% ipython --no-banner

In [1]: import numpy as np

In [2]: from numpy import linalg as LA

In [3]: np.set_printoptions(precision=2, suppress=True, linewidth=140)

In [4]: def rnd(a):
   ...:     return np.round(a, 2) + 0
   ...: 

In [5]: data = np.load("out9.npy")

In [6]: data
Out[6]: 
array([[  1,  -1,   1,  -1],
       [  1,   0,   0,   0],
       [  1,   1,   1,   1],
       [  1,   2,   4,   8],
       [  1,   3,   9,  27],
       [  1,   4,  16,  64],
       [  1,   5,  25, 125],
       [  1,   6,  36, 216]])

In [7]: # column 3 dominates

In [8]: proj = data @ LA.solve(data.T @ data, data.T)

In [9]: rnd(LA.eigvalsh(proj))
Out[9]: array([0., 0., 0., 0., 1., 1., 1., 1.])

In [10]: np.allclose(proj @ proj, proj)
Out[10]: True

In [11]: rnd(np.diag(proj))
Out[11]: array([0.89, 0.37, 0.42, 0.31, 0.31, 0.42, 0.37, 0.89])

In [12]: m1 = np.array([[4, -3, 5, -2, 1, 1, 0, 4, 0],
    ...:     [-5, 0, 2, -1, 0, 0, 3, -4, -1],
    ...:     [1, 2, 4, -1, 5, 4, -4, -1, 5],
    ...:     [2, -5, 5, -2, -5, 4, 1, 0, 3],
    ...:     [-6, -3, 9, -4, 1, 1, 6, -4, -2]])

In [13]: left, sigma, vt = LA.svd(m1)

In [14]: vecs = vt[:(sigma > 1e-8).sum()]

In [15]: rng = np.random.default_rng(73397)

In [16]: x = m1[4] + 3 * m1[0] + rng.integers(2) * np.eye(9)[6]

In [17]: x
Out[17]: array([  6., -12.,  24., -10.,   4.,   4.,   6.,   8.,  -2.])

In [18]: LA.matrix_rank(np.vstack([m1, x]))
Out[18]: np.int64(4)
